$ python -q
>>> import numpy as np
>>> np.set_printoptions(precision=2, suppress=True, linewidth=200)
>>> E = np.loadtxt("test11.csv", delimiter=",")
>>> E
array([[ 1.  ,  0.95,  0.99, -0.02,  3.1 ,  0.02],
       [ 0.94,  1.01,  0.93,  0.08,  3.02,  0.02],
       [ 0.98,  1.04,  0.93,  0.03,  3.04,  0.01],
       [ 0.96,  1.07,  1.03,  0.04,  3.04, -0.02],
       [ 1.01,  0.94,  1.04,  0.01,  2.97,  0.09],
       [ 0.99,  1.05,  1.01, -0.01,  2.91, -0.01],
       [-0.01,  0.99,  0.08,  0.99,  1.97,  0.98],
       [ 0.  ,  0.98, -0.04,  1.06,  1.89,  0.99],
       [-0.03,  1.02,  0.1 ,  1.02,  1.9 ,  0.96],
       [-0.01,  0.95, -0.04,  1.04,  1.92,  0.94],
       [-0.12,  1.05, -0.05,  0.97,  2.  ,  0.99],
       [-0.07,  1.02,  0.06,  1.01,  1.97,  1.08],
       [ 1.94, -0.03,  3.  , -0.03,  1.02, -0.04],
       [ 1.95, -0.01,  2.96,  0.04,  0.9 ,  0.01],
       [ 2.  , -0.12,  3.07, -0.05,  0.97, -0.02],
       [ 1.9 , -0.05,  2.97, -0.02,  0.94,  0.05],
       [ 2.07,  0.  ,  2.92, -0.04,  1.07,  0.04],
       [ 2.  ,  0.03,  3.  , -0.06,  0.94,  0.01]])
>>> gram = np.cov(E, rowvar=False)
>>> np.argwhere(np.triu(np.abs(np.corrcoef(E.T)) > 0.8, 1))
array([[0, 1],
       [0, 2],
       [0, 3],
       [0, 5],
       [1, 2],
       [1, 4],
       [3, 5]])
>>> np.round(np.linalg.eigvalsh(gram)[::-1], 2) + 0
array([3.11, 0.69, 0.  , 0.  , 0.  , 0.  ])
>>> w1 = np.array([[0, -2], [2, -1], [0, 1], [0, 0], [0, -1], [0, 1]])
>>> coef = np.array([1, 3])
>>> act = np.maximum(E @ w1 + coef, 0)
>>> (act > 0).mean(axis=0)
array([1.  , 0.67])
>>> np.linalg.matrix_rank(act)
np.int64(2)
>>> C = np.array([[0, -4, -4], [4, 4, 2]])
>>> (act @ C).round(6).argmax(axis=1)
array([0, 0, 0, 0, 0, 0, 0, 0, 0, 0, 0, 0, 0, 0, 0, 0, 0, 0])
>>> w1 @ C
array([[ -8,  -8,  -4],
       [ -4, -12, -10],
       [  4,   4,   2],
       [  0,   0,   0],
       [ -4,  -4,  -2],
       [  4,   4,   2]])
>>> np.linalg.norm(E, axis=1).argmax()
np.int64(14)
>>> round(float(E[1] @ E[4]), 2)
11.84
>>> dist = np.linalg.norm(E[:, None] - E[None], axis=-1)
>>> dist[:5, :5]
array([[0.  , 0.16, 0.14, 0.16, 0.16],
       [0.16, 0.  , 0.07, 0.13, 0.18],
       [0.14, 0.07, 0.  , 0.11, 0.19],
       [0.16, 0.13, 0.11, 0.  , 0.19],
       [0.16, 0.18, 0.19, 0.19, 0.  ]])
>>> dist.shape
(18, 18)
>>> dist.mean(axis=1).argmax()
np.int64(14)
>>> dist[14].round(6).argsort(kind="stable")[:4]
array([14, 12, 17, 15])
>>> np.flatnonzero(dist[14] < dist.mean() / 2)
array([12, 13, 14, 15, 16, 17])
>>> out = np.c_[E[:, :2] @ np.array([[0, 0], [0, 8]]), np.array([1, -3, -1, -2, 2, 2, -2, -3, 1, 2, 1, -1, 0, 3, 0, -3, -2, -2])]
>>> out
array([[ 0.  ,  7.6 ,  1.  ],
       [ 0.  ,  8.08, -3.  ],
       [ 0.  ,  8.32, -1.  ],
       [ 0.  ,  8.56, -2.  ],
       [ 0.  ,  7.52,  2.  ],
       [ 0.  ,  8.4 ,  2.  ],
       [ 0.  ,  7.92, -2.  ],
       [ 0.  ,  7.84, -3.  ],
       [ 0.  ,  8.16,  1.  ],
       [ 0.  ,  7.6 ,  2.  ],
       [ 0.  ,  8.4 ,  1.  ],
       [ 0.  ,  8.16, -1.  ],
       [ 0.  , -0.24,  0.  ],
       [ 0.  , -0.08,  3.  ],
       [ 0.  , -0.96,  0.  ],
       [ 0.  , -0.4 , -3.  ],
       [ 0.  ,  0.  , -2.  ],
       [ 0.  ,  0.24, -2.  ]])
>>> np.linalg.lstsq(E, out[:, 0])[0]
array([0., 0., 0., 0., 0., 0.])
>>> np.round(np.linalg.norm(out - E @ np.linalg.lstsq(E, out)[0], axis=0), 2) + 0
array([0.  , 0.  , 8.05])
>>> np.linalg.matrix_rank(np.c_[E, out])
np.int64(7)
>>> np.linalg.norm(np.linalg.qr(E)[0].T @ out, axis=0) ** 2 / ((out ** 2).sum(axis=0) + 1e-12)
array([0.  , 1.  , 0.06])
>>> C = np.array([[3, 3, 0], [2, 1, 2], [3, 1, 3]])
>>> rng = np.random.default_rng(546190)
>>> M = (rng.random((33, 3)) < 0.25) @ C
>>> M
array([[0, 0, 0],
       [3, 1, 3],
       [3, 3, 0],
       [2, 1, 2],
       [0, 0, 0],
       [0, 0, 0],
       [6, 4, 3],
       [3, 3, 0],
       [3, 3, 0],
       [3, 1, 3],
       [0, 0, 0],
       [0, 0, 0],
       [3, 3, 0],
       [0, 0, 0],
       [0, 0, 0],
       [6, 4, 3],
       [3, 3, 0],
       [0, 0, 0],
       [6, 4, 3],
       [0, 0, 0],
       [2, 1, 2],
       [3, 3, 0],
       [3, 3, 0],
       [0, 0, 0],
       [6, 4, 3],
       [0, 0, 0],
       [3, 3, 0],
       [2, 1, 2],
       [0, 0, 0],
       [3, 1, 3],
       [5, 2, 5],
       [5, 2, 5],
       [0, 0, 0]])
>>> # rows 0 and 4 are equal
>>> C = M[[27, 29]].astype(float)
>>> for _ in range(3):
...     idx = np.linalg.norm(M[:, None] - C, axis=-1).argmin(axis=1)
...     C = np.array([M[idx == j].mean(axis=0) for j in range(2)])
... 
>>> idx
array([0, 1, 0, 0, 0, 0, 1, 0, 0, 1, 0, 0, 0, 0, 0, 1, 0, 0, 1, 0, 0, 0, 0, 0, 1, 0, 0, 0, 0, 1, 1, 1, 0])
>>> C[1] - C[0]
array([3.53, 1.43, 3.19])
>>> C
array([[1.25, 1.12, 0.25],
       [4.78, 2.56, 3.44]])
>>> out = C + rng.integers(-2, 3, (2, 1)) @ rng.integers(-2, 3, (1, 3))
>>> out
array([[ 1.25,  2.12, -0.75],
       [ 4.78,  0.56,  5.44]])
>>> np.abs(out - C).sum(axis=1)
array([2., 4.])
>>> cen = M - M.mean(axis=0)
>>> V = np.linalg.svd(cen)[2][:2]
>>> out = cen - cen @ V.T @ V
>>> out.std(axis=0)
array([0.04, 0.04, 0.02])
>>> np.diag(V.T @ V)
array([0.59, 0.57, 0.84])
>>> np.round(np.cov(cen @ V.T, rowvar=False), 2) + 0
array([[7.73, 0.  ],
       [0.  , 1.68]])
>>> np.linalg.norm(out, axis=1).round(6).argmax()
np.int64(3)
>>> X = np.loadtxt("w.csv", delimiter=",")
>>> X
array([[ 1.  ,  0.  ,  0.  ,  0.  ,  0.  ],
       [ 0.  ,  1.  ,  0.  ,  0.  ,  0.  ],
       [ 0.  ,  0.  ,  0.87, -0.5 ,  0.  ],
       [ 0.  ,  0.  ,  0.5 ,  0.87,  0.  ],
       [ 0.  ,  0.  ,  0.  ,  0.  ,  1.  ]])
>>> X[:, 3] @ X[:, 0]
np.float64(0.0)
>>> np.linalg.svd(X, compute_uv=False)
array([1., 1., 1., 1., 1.])
>>> f = np.array([0, 3, 3, 3, 3])
>>> out = X + np.outer(f, np.eye(5)[0])
>>> np.round(np.linalg.det(out) / np.linalg.det(X), 2), round(1 + np.linalg.solve(X, f)[0], 2)
(np.float64(1.0), np.float64(1.0))
>>> J = np.array([[3.48, 14.96, -18.44],
...     [3.37, 11.54, -16.88],
...     [22.35, 35.33, 4.14],
...     [4.54, 13.73, -18.53],
...     [22.8, 33.75, 3.75],
...     [5.44, 8.65, -6.24],
...     [5.41, 9.12, -6.42],
...     [22.74, 33.98, 3.81],
...     [6.35, 6.36, -7.77],
...     [23.34, 32.52, 4.04],
...     [3.43, 14.29, -18.3],
...     [3.97, 15.19, -19.07],
...     [7.67, 7.9, -6.77],
...     [23.82, 34.68, 4.09],
...     [20.26, 33.39, 3.49],
...     [4.87, 14.26, -19.44],
...     [3.58, 8.29, -6.43],
...     [5.32, 13.66, -19.09],
...     [5.52, 13.08, -16.96],
...     [5.89, 13.0, -17.96]])
>>> gram = np.cov(J, rowvar=False)
>>> np.argsort(-J.std(axis=0).round(6), kind="stable")
array([1, 2, 0])
>>> gram.shape
(3, 3)
>>> np.polyfit(J[:, 0], J[:, 1], 1)
array([1.21, 5.99])
